In [1]: import numpy as np

In [2]: np.set_printoptions(precision=1, suppress=True, linewidth=200)

In [3]: m1 = np.loadtxt("w.csv", delimiter=",")

In [4]: m1.round(1) + 0
Out[4]: 
array([[ -2.6,  -1.2,  -5.6],
       [  7.5,  11.4,   4.5],
       [  0.3,   2.3,  -2.7],
       [ -8.9,  -9.2, -11.9],
       [  0.3,   2.3,  -2.7],
       [ -3.8,  -2.8,  -6.8],
       [  2.3,   4.9,  -0.7],
       [ -1. ,   0.7,  -4. ],
       [ -3.1,  -1.9,  -6.1],
       [  2.3,   4.9,  -0.7],
       [  1.7,   4.1,  -1.3],
       [  2.3,   4.8,  -0.7],
       [  6.6,  10.3,   3.6],
       [  0. ,   2.1,  -3. ],
       [  7.5,  11.4,   4.5],
       [  6.7,  10.4,   3.7],
       [ -2.1,  -0.7,  -5.1],
       [  8.3,  12.3,   5.3],
       [ -1.5,   0.1,  -4.5],
       [ -0.6,   1.3,  -3.6],
       [ -4.5,  -3.6,  -7.5],
       [  0.1,   2.1,  -2.9],
       [  2.6,   5.3,  -0.4],
       [  1.8,   4.3,  -1.2],
       [  1.2,   3.5,  -1.8],
       [  4.9,   8.1,   1.9],
       [ -1.3,   0.4,  -4.3],
       [ -0.7,   1.1,  -3.7],
       [  2.2,   4.8,  -0.8],
       [ -2.9,  -1.6,  -5.9],
       [  4.4,   7.5,   1.4],
       [ -5.1,  -4.4,  -8.1],
       [  4.6,   7.8,   1.6],
       [  0.9,   3.2,  -2.1],
       [  9.4,  13.7,   6.4]])

In [5]: left, sv, Vt = np.linalg.svd(m1)

In [6]: evecs = Vt[:(sv > 1e-8).sum()]

In [7]: rng = np.random.default_rng(84476)

In [8]: x = m1[3] + 3 * m1[10] + rng.integers(2) * np.eye(3)[2]

In [9]: print(x)
[ -4.    3.1 -15. ]

In [10]: evecs.T @ evecs
Out[10]: 
array([[ 0.3,  0.4,  0.2],
       [ 0.4,  0.8, -0.1],
       [ 0.2, -0.1,  0.9]])

In [11]: np.allclose(evecs.T @ evecs @ x, x)
Out[11]: False

In [12]: other = np.array([[-5, -1, -3],
    ...:     [-3, -7, 9],
    ...:     [1, 6, 1],
    ...:     [4, -8, -5],
    ...:     [4, -8, 0],
    ...:     [7, 5, 6],
    ...:     [7, -5, 6]])

In [13]: W2 = np.array([[0, 2, 0, 1, 2, 1, 1, 1, 3, 3],
    ...:     [0, 0, 1, 0, 1, 3, 1, 3, 0, 0],
    ...:     [3, 3, 1, 2, 3, 0, 3, 0, 3, 0]])

In [14]: feats = other @ W2

In [15]: feats
Out[15]: 
array([[ -9, -19,  -4, -11, -20,  -8, -15,  -8, -24, -15],
       [ 27,  21,   2,  15,  14, -24,  17, -24,  18,  -9],
       [  3,   5,   7,   3,  11,  19,  10,  19,   6,   3],
       [-15,  -7, -13,  -6, -15, -20, -19, -20,  -3,  12],
       [  0,   8,  -8,   4,   0, -20,  -4, -20,  12,  12],
       [ 18,  32,  11,  19,  37,  22,  30,  22,  39,  21],
       [ 18,  32,   1,  19,  27,  -8,  20,  -8,  39,  21]])

In [16]: left, sv, Vt = np.linalg.svd(feats)

In [17]: evecs = Vt[:(sv > 1e-8).sum()]

In [18]: x = feats[2] + 3 * feats[1] + rng.integers(2) * np.eye(10)[8]

In [19]: x
Out[19]: array([ 84.,  68.,  13.,  48.,  53., -53.,  61., -53.,  60., -24.])

In [20]: print(np.round(evecs.T @ evecs, 1) + 0)
[[ 0.3  0.1  0.1  0.1  0.1 -0.1  0.2 -0.1  0.  -0.3]
 [ 0.1  0.2  0.   0.1  0.2 -0.1  0.1 -0.1  0.2  0.1]
 [ 0.1  0.   0.1  0.   0.1  0.1  0.1  0.1  0.  -0.1]
 [ 0.1  0.1  0.   0.1  0.1  0.   0.1  0.   0.1  0. ]
 [ 0.1  0.2  0.1  0.1  0.2  0.1  0.2  0.1  0.2  0.1]
 [-0.1 -0.1  0.1  0.   0.1  0.5  0.1  0.5  0.   0. ]
 [ 0.2  0.1  0.1  0.1  0.2  0.1  0.2  0.1  0.1 -0.1]
 [-0.1 -0.1  0.1  0.   0.1  0.5  0.1  0.5  0.   0. ]
 [ 0.   0.2  0.   0.1  0.2  0.   0.1  0.   0.3  0.3]
 [-0.3  0.1 -0.1  0.   0.1  0.  -0.1  0.   0.3  0.6]]

In [21]: np.diag(evecs.T @ evecs)
Out[21]: array([0.3, 0.2, 0.1, 0.1, 0.2, 0.5, 0.2, 0.5, 0.3, 0.6])
